>>> import numpy as np
>>> import numpy.linalg as la
>>> np.set_printoptions(precision=3, suppress=True, linewidth=140)
>>> rnd = lambda a: np.round(a, 3) + 0
>>> mat = np.load("arr.npy")
>>> print(mat)
[[-2.953 -6.588 -1.441]
 [-0.03  -0.928  1.154]
 [-2.306 -7.058 -2.066]
 [ 0.838 -1.251  0.86 ]
 [-0.997 -4.694 -1.559]
 [-1.456 -7.323 -0.926]
 [-2.199 -5.258 -1.832]
 [-2.145 -1.375 -0.59 ]
 [-1.773 -5.759 -2.701]
 [ 0.472 -4.406 -1.577]
 [-2.175 -0.887  0.152]
 [-2.277 -5.357 -1.617]
 [-0.826 -0.591  2.152]
 [-2.633 -5.661 -1.954]
 [-1.572 -6.868 -1.267]
 [-1.4   -7.259 -2.675]
 [-2.76  -4.262 -3.074]
 [-1.134 -2.118  0.438]
 [-0.125 -0.109 -1.209]
 [-1.166 -0.826  0.371]
 [-3.116 -5.074 -1.9  ]
 [ 0.244 -1.484  0.965]
 [-2.422 -1.898  1.056]]
>>> P = mat @ la.solve(mat.T @ mat, mat.T)
>>> print(la.matrix_rank(np.eye(23) - P))
20
>>> print(rnd(P @ mat[:, 2]))
[-1.441  1.154 -2.066  0.86  -1.559 -0.926 -1.832 -0.59  -2.701 -1.577  0.152 -1.617  2.152 -1.954 -1.267 -2.675 -3.074  0.438 -1.209
  0.371 -1.9    0.965  1.056]
>>> X = np.load("sample6.npy")
>>> print(rnd(X))
[[ 0.931 -0.207 -0.207 -0.069 -0.207]
 [-0.207  0.379 -0.621 -0.207 -0.621]
 [-0.207 -0.621  0.379 -0.207 -0.621]
 [-0.069 -0.207 -0.207  0.931 -0.207]
 [-0.207 -0.621 -0.621 -0.207  0.379]]
>>> # symmetric
>>> ev, evecs = la.eigh(X)
>>> print(rnd(la.eigvalsh(X @ X)))
[1. 1. 1. 1. 1.]
>>> print(np.unique(ev.round(6) + 0, return_counts=True)[1])
[1 4]
>>> print(rnd(ev))
[-1.  1.  1.  1.  1.]
>>> print(rnd(la.svd(X, compute_uv=False)))
[1. 1. 1. 1. 1.]
>>> print(rnd(evecs.T @ evecs))
[[1. 0. 0. 0. 0.]
 [0. 1. 0. 0. 0.]
 [0. 0. 1. 0. 0.]
 [0. 0. 0. 1. 0.]
 [0. 0. 0. 0. 1.]]
>>> print(rnd(evecs.T @ X @ evecs))
[[-1.  0.  0.  0.  0.]
 [ 0.  1.  0.  0.  0.]
 [ 0.  0.  1.  0.  0.]
 [ 0.  0.  0.  1.  0.]
 [ 0.  0.  0.  0.  1.]]
>>> print(rnd(la.eigvalsh(X + 2 * np.eye(5))))
[1. 3. 3. 3. 3.]
